% ipython --no-banner

In [1]: import numpy as np

In [2]: np.set_printoptions(precision=4, suppress=True, linewidth=120)

In [3]: u = np.array([0, 5, 5, 3, 1, 0, 2, 0, 5, 4, 1, 2, 2])

In [4]: J = np.array([np.roll(u, i) for i in range(13)])

In [5]: print(J)
[[0 5 5 3 1 0 2 0 5 4 1 2 2]
 [2 0 5 5 3 1 0 2 0 5 4 1 2]
 [2 2 0 5 5 3 1 0 2 0 5 4 1]
 [1 2 2 0 5 5 3 1 0 2 0 5 4]
 [4 1 2 2 0 5 5 3 1 0 2 0 5]
 [5 4 1 2 2 0 5 5 3 1 0 2 0]
 [0 5 4 1 2 2 0 5 5 3 1 0 2]
 [2 0 5 4 1 2 2 0 5 5 3 1 0]
 [0 2 0 5 4 1 2 2 0 5 5 3 1]
 [1 0 2 0 5 4 1 2 2 0 5 5 3]
 [3 1 0 2 0 5 4 1 2 2 0 5 5]
 [5 3 1 0 2 0 5 4 1 2 2 0 5]
 [5 5 3 1 0 2 0 5 4 1 2 2 0]]

In [6]: M2 = np.linalg.inv(J)

In [7]: print(round(np.linalg.det(J) * np.linalg.det(M2), 4))
1.0

In [8]: print(round(np.linalg.slogdet(J)[0], 4))
1.0

In [9]: print(np.allclose(M2, J.T))
False

In [10]: u = np.array([-8, -1, 6, 7, 1, 9, -4, 0, 1, -1, -8, -7, -1])

In [11]: M2 = J + np.outer(u, np.eye(13)[10])

In [12]: print(round(float(np.linalg.det(M2) / np.linalg.det(J)), 4), np.round(1 + np.linalg.solve(J, u)[10], 4))
0.0312 0.0312

In [13]: print(np.linalg.matrix_rank(M2 - J))
1

In [14]: O, R = np.linalg.qr(J)

In [15]: print(O.shape, R.shape)
(13, 13) (13, 13)

In [16]: print(np.fft.fft(J[0]))
[30.     +0.j      3.1993 -0.2065j -3.7585-11.7761j -1.6007 -0.4315j -7.2959 +3.5413j -3.2602 -5.5688j -2.2841 +3.5415j
 -2.2841 -3.5415j -3.2602 +5.5688j -7.2959 -3.5413j -1.6007 +0.4315j -3.7585+11.7761j  3.1993 +0.2065j]

In [17]: print((J @ J)[0])
[ 54  54  57  83 103  74  47  63  41  70 102  84  68]

In [18]: print(np.allclose(J @ J.T, J.T @ J))
True

In [19]: print(np.sort(np.abs(np.fft.fft(J[0]))), np.sort(np.linalg.svd(J, compute_uv=False)))
[ 1.6578  1.6578  3.206   3.206   4.2142  4.2142  6.4529  6.4529  8.1099  8.1099 12.3613 12.3613 30.    ] [ 1.6578  1.6578  3.206   3.206   4.2142  4.2142  6.4529  6.4529  8.1099  8.1099 12.3613 12.3613 30.    ]

In [20]: print(J @ np.ones(13))
[30. 30. 30. 30. 30. 30. 30. 30. 30. 30. 30. 30. 30.]

In [21]: data = np.load("case0.npy")

In [22]: print(data)
[[-2.5581  2.006   1.729  -3.85   -1.686   0.8804]
 [-1.2378  1.613  -0.1745 -1.24    0.1803  0.625 ]
 [-0.5324 -0.91   -2.3042 -1.2666  0.9768  1.2716]
 [-1.6623 -0.0829 -0.1992 -3.8809 -0.6677  1.7384]
 [-0.6754  0.5904  1.4839 -1.1426 -1.1425 -0.2543]
 [ 0.2607 -2.3131  2.6902 -1.4128 -2.5732 -0.4732]
 [-0.8375 -1.9541 -1.1892 -3.0286 -0.3461  1.7924]
 [-3.0835  3.0775  0.0743 -4.4858 -0.4368  1.7819]
 [-1.7936  2.2959  2.3499 -1.8272 -1.5063 -0.3064]
 [ 0.0137 -2.1764 -1.5577 -1.3029  0.3184  1.3052]
 [ 0.4595 -3.6539 -1.0734 -1.5025 -0.3646  1.2879]
 [ 0.0954 -2.2417 -1.6204 -1.4411  0.2127  1.3495]
 [ 0.6754 -3.3096  0.075  -1.1054 -0.7462  0.5054]
 [-1.4656 -1.4903  0.2443 -3.8617 -1.3459  1.6064]
 [-1.557   2.5381  2.507  -1.94   -1.4861 -0.3237]
 [-1.5496 -1.5326  0.3471 -4.2094 -1.3894  1.4359]
 [-3.0621  5.2448  1.5723 -2.9086 -0.7469  0.3261]
 [-1.846   1.982   1.3438 -2.3998 -1.0319  0.2952]
 [-1.385  -1.6045  0.5108 -4.0289 -1.3757  1.5383]
 [-2.1836  2.9963  3.9752 -2.8197 -2.5444 -0.4711]
 [-1.3339 -0.5405 -1.6377 -2.7827  0.3899  1.9559]
 [-1.0459  0.1361  0.4708 -1.567  -0.6854  0.625 ]
 [-1.7452  0.6548 -2.5385 -2.5688  0.9899  2.0813]
 [ 0.4194 -3.5589 -0.9002 -1.6856 -0.4359  1.3933]
 [-0.6071 -1.497  -0.0971 -2.3576 -0.832   1.1415]
 [-2.6975  3.9861  2.2641 -3.094  -1.379   0.2521]
 [-2.8962  5.7047  2.6972 -2.5387 -1.1563 -0.1446]
 [-2.8781  5.7186  2.6843 -2.4118 -1.1912 -0.28  ]
 [ 0.1017 -3.9617 -2.0058 -2.3     0.1254  1.9713]
 [-3.5066  4.9137  0.5187 -3.501  -0.2169  1.1325]
 [ 0.264  -3.9733 -2.263  -2.0946  0.1654  1.9547]
 [-1.1056  1.5166 -0.2681 -1.4341  0.0839  0.5777]
 [-2.7074  3.9522  2.1637 -3.0487 -1.2351  0.3273]
 [-1.6401  2.3122  2.3352 -2.0725 -1.6449 -0.2697]
 [-0.72   -2.1408 -1.2743 -3.0051 -0.1958  1.8206]
 [ 0.2135 -4.0517 -2.0399 -2.2846  0.0177  1.7822]
 [-2.3526  2.3729  2.7029 -3.3777 -2.2344  0.2617]
 [-3.377   4.9754  0.4548 -3.5041 -0.1636  1.0404]
 [-1.0036  1.9062  0.8255 -0.595  -0.3699 -0.1406]]

In [23]: print([round(float(x), 4) for x in np.linalg.svd(data, compute_uv=False)[:3]])
[24.3567, 17.2138, 9.1036]

In [24]: print(np.argsort(-np.linalg.norm(data, axis=0).round(6), kind="stable")[:3])
[1 3 0]

In [25]: print(np.round(np.linalg.norm(data, 2) / np.linalg.norm(data), 4))
0.7808
